In [1]: import numpy as np

In [2]: np.set_printoptions(precision=1, suppress=True, linewidth=140)

In [3]: W0 = np.load("x.npy")

In [4]: W0
Out[4]: 
array([[-2.9, -3. , -1. , -5. ],
       [-3. ,  2.1,  2. , -1. ],
       [-1. , -1. ,  2.1,  1. ],
       [-3. , -3. , -1. , -4.9]])

In [5]: O, vecs = np.linalg.qr(W0[:, :1])[0], np.linalg.qr(W0[:, 1:])[0]

In [6]: sv = np.linalg.svd(O.T @ vecs, compute_uv=False)

In [7]: sv
Out[7]: array([1.])

In [8]: round(float(np.linalg.norm(O @ O.T - vecs @ vecs.T, 2)), 1)
Out[8]: 1.0

In [9]: print(np.degrees(np.arccos(sv.clip(0, 1))))
[1.4]

In [10]: U, sv, vt = np.linalg.svd(W0)

In [11]: sv
Out[11]: array([9.3, 4.4, 2.4, 0.1])

In [12]: A2 = U[:, :3] @ np.diag(sv[:3]) @ vt[:3]

In [13]: np.linalg.matrix_rank(W0, rtol=0.05)
Out[13]: np.int64(3)

In [14]: A2
Out[14]: 
array([[-2.9, -3. , -1. , -5. ],
       [-3. ,  2.1,  2. , -1. ],
       [-1. , -1. ,  2.1,  1. ],
       [-3. , -3. , -1. , -4.9]])

In [15]: O, r_ = np.linalg.qr(W0)

In [16]: np.round(abs(r_[0, 0]), 1), round(np.linalg.norm(W0[:, 0]), 1)
Out[16]: (np.float64(5.2), np.float64(5.2))

In [17]: np.round(O.T @ O, 1) + 0
Out[17]: 
array([[1., 0., 0., 0.],
       [0., 1., 0., 0.],
       [0., 0., 1., 0.],
       [0., 0., 0., 1.]])

In [18]: O.shape, r_.shape
Out[18]: ((4, 4), (4, 4))

In [19]: O @ r_
Out[19]: 
array([[-2.9, -3. , -1. , -5. ],
       [-3. ,  2.1,  2. , -1. ],
       [-1. , -1. ,  2.1,  1. ],
       [-3. , -3. , -1. , -4.9]])

In [20]: C = np.array([[2, 0, 1]])

In [21]: rng = np.random.default_rng(31)

In [22]: data = rng.normal(size=(24, 1)) @ C + np.array([-7, 9, -7])

In [23]: data
Out[23]: 
array([[ -7.8,   9. ,  -7.4],
       [ -6.5,   9. ,  -6.7],
       [ -5.8,   9. ,  -6.4],
       [ -8.9,   9. ,  -8. ],
       [ -5.5,   9. ,  -6.2],
       [ -6.5,   9. ,  -6.7],
       [ -5.4,   9. ,  -6.2],
       [ -6.5,   9. ,  -6.7],
       [ -4.7,   9. ,  -5.8],
       [ -8.9,   9. ,  -7.9],
       [ -3.4,   9. ,  -5.2],
       [ -4.6,   9. ,  -5.8],
       [ -8.2,   9. ,  -7.6],
       [ -5.7,   9. ,  -6.3],
       [ -6.1,   9. ,  -6.6],
       [-10.5,   9. ,  -8.7],
       [ -5.8,   9. ,  -6.4],
       [ -8.2,   9. ,  -7.6],
       [ -7.5,   9. ,  -7.3],
       [ -8.2,   9. ,  -7.6],
       [ -7.9,   9. ,  -7.4],
       [ -6.9,   9. ,  -6.9],
       [ -6.8,   9. ,  -6.9],
       [-10.1,   9. ,  -8.6]])

In [24]: # rows and columns are dependent

In [25]: W = np.array([[8, -6, 7, 9, 3], [4, -2, 1, 6, -3], [4, 8, -3, -6, 8]])

In [26]: b = np.array([5, -9, -5, -6, -9])

In [27]: H = np.maximum(data @ W + b, 0)

In [28]: (H > 0).astype(int)
Out[28]: 
array([[0, 0, 0, 1, 0],
       [0, 0, 0, 1, 0],
       [0, 0, 0, 1, 0],
       [0, 0, 0, 1, 0],
       [0, 0, 0, 1, 0],
       [0, 0, 0, 1, 0],
       [0, 0, 0, 1, 0],
       [0, 0, 0, 1, 0],
       [0, 0, 0, 1, 0],
       [0, 0, 0, 1, 0],
       [0, 0, 0, 1, 0],
       [0, 0, 0, 1, 0],
       [0, 0, 0, 1, 0],
       [0, 0, 0, 1, 0],
       [0, 0, 0, 1, 0],
       [0, 0, 0, 1, 0],
       [0, 0, 0, 1, 0],
       [0, 0, 0, 1, 0],
       [0, 0, 0, 1, 0],
       [0, 0, 0, 1, 0],
       [0, 0, 0, 1, 0],
       [0, 0, 0, 1, 0],
       [0, 0, 0, 1, 0],
       [0, 0, 0, 1, 0]])

In [29]: np.linalg.matrix_rank(H)
Out[29]: np.int64(1)

In [30]: C = np.array([[2, 1], [-3, 1], [-2, 1], [2, 3], [2, -2]])

In [31]: W @ C
Out[31]: 
array([[ 44,  30],
       [ 18,  27],
       [ -6, -25]])
